$ python -q
>>> import numpy as np
>>> np.set_printoptions(suppress=True, linewidth=200)
>>> rng = np.random.default_rng(114)
>>> M = np.eye(11, dtype=int)[rng.permutation(11)] * np.array([5, 3, 5, 5, 0, 3, 5, 1, 4, 1, 5])
>>> M
array([[0, 0, 0, 0, 0, 0, 0, 0, 0, 0, 5],
       [0, 0, 0, 0, 0, 0, 0, 0, 0, 1, 0],
       [0, 0, 0, 0, 0, 3, 0, 0, 0, 0, 0],
       [0, 3, 0, 0, 0, 0, 0, 0, 0, 0, 0],
       [5, 0, 0, 0, 0, 0, 0, 0, 0, 0, 0],
       [0, 0, 0, 0, 0, 0, 0, 1, 0, 0, 0],
       [0, 0, 0, 0, 0, 0, 0, 0, 0, 0, 0],
       [0, 0, 0, 5, 0, 0, 0, 0, 0, 0, 0],
       [0, 0, 0, 0, 0, 0, 5, 0, 0, 0, 0],
       [0, 0, 5, 0, 0, 0, 0, 0, 0, 0, 0],
       [0, 0, 0, 0, 0, 0, 0, 0, 4, 0, 0]])
>>> (M != 0).astype(int)
array([[0, 0, 0, 0, 0, 0, 0, 0, 0, 0, 1],
       [0, 0, 0, 0, 0, 0, 0, 0, 0, 1, 0],
       [0, 0, 0, 0, 0, 1, 0, 0, 0, 0, 0],
       [0, 1, 0, 0, 0, 0, 0, 0, 0, 0, 0],
       [1, 0, 0, 0, 0, 0, 0, 0, 0, 0, 0],
       [0, 0, 0, 0, 0, 0, 0, 1, 0, 0, 0],
       [0, 0, 0, 0, 0, 0, 0, 0, 0, 0, 0],
       [0, 0, 0, 1, 0, 0, 0, 0, 0, 0, 0],
       [0, 0, 0, 0, 0, 0, 1, 0, 0, 0, 0],
       [0, 0, 1, 0, 0, 0, 0, 0, 0, 0, 0],
       [0, 0, 0, 0, 0, 0, 0, 0, 1, 0, 0]])
>>> (np.linalg.matrix_power((M != 0) + (M.T != 0) + np.eye(11), 11) > 0).astype(int)
array([[1, 0, 0, 0, 1, 0, 1, 0, 1, 0, 1],
       [0, 1, 1, 1, 0, 1, 0, 1, 0, 1, 0],
       [0, 1, 1, 1, 0, 1, 0, 1, 0, 1, 0],
       [0, 1, 1, 1, 0, 1, 0, 1, 0, 1, 0],
       [1, 0, 0, 0, 1, 0, 1, 0, 1, 0, 1],
       [0, 1, 1, 1, 0, 1, 0, 1, 0, 1, 0],
       [1, 0, 0, 0, 1, 0, 1, 0, 1, 0, 1],
       [0, 1, 1, 1, 0, 1, 0, 1, 0, 1, 0],
       [1, 0, 0, 0, 1, 0, 1, 0, 1, 0, 1],
       [0, 1, 1, 1, 0, 1, 0, 1, 0, 1, 0],
       [1, 0, 0, 0, 1, 0, 1, 0, 1, 0, 1]])
>>> M @ M
array([[ 0,  0,  0,  0,  0,  0,  0,  0, 20,  0,  0],
       [ 0,  0,  5,  0,  0,  0,  0,  0,  0,  0,  0],
       [ 0,  0,  0,  0,  0,  0,  0,  3,  0,  0,  0],
       [ 0,  0,  0,  0,  0,  0,  0,  0,  0,  3,  0],
       [ 0,  0,  0,  0,  0,  0,  0,  0,  0,  0, 25],
       [ 0,  0,  0,  5,  0,  0,  0,  0,  0,  0,  0],
       [ 0,  0,  0,  0,  0,  0,  0,  0,  0,  0,  0],
       [ 0, 15,  0,  0,  0,  0,  0,  0,  0,  0,  0],
       [ 0,  0,  0,  0,  0,  0,  0,  0,  0,  0,  0],
       [ 0,  0,  0,  0,  0, 15,  0,  0,  0,  0,  0],
       [ 0,  0,  0,  0,  0,  0, 20,  0,  0,  0,  0]])
>>> np.round(np.sort(np.linalg.eigvals(M).real), 1)
array([-2.5, -1.2, -1.2,  0. ,  0. ,  0. ,  0. ,  0. ,  1.2,  1.2,  2.5])
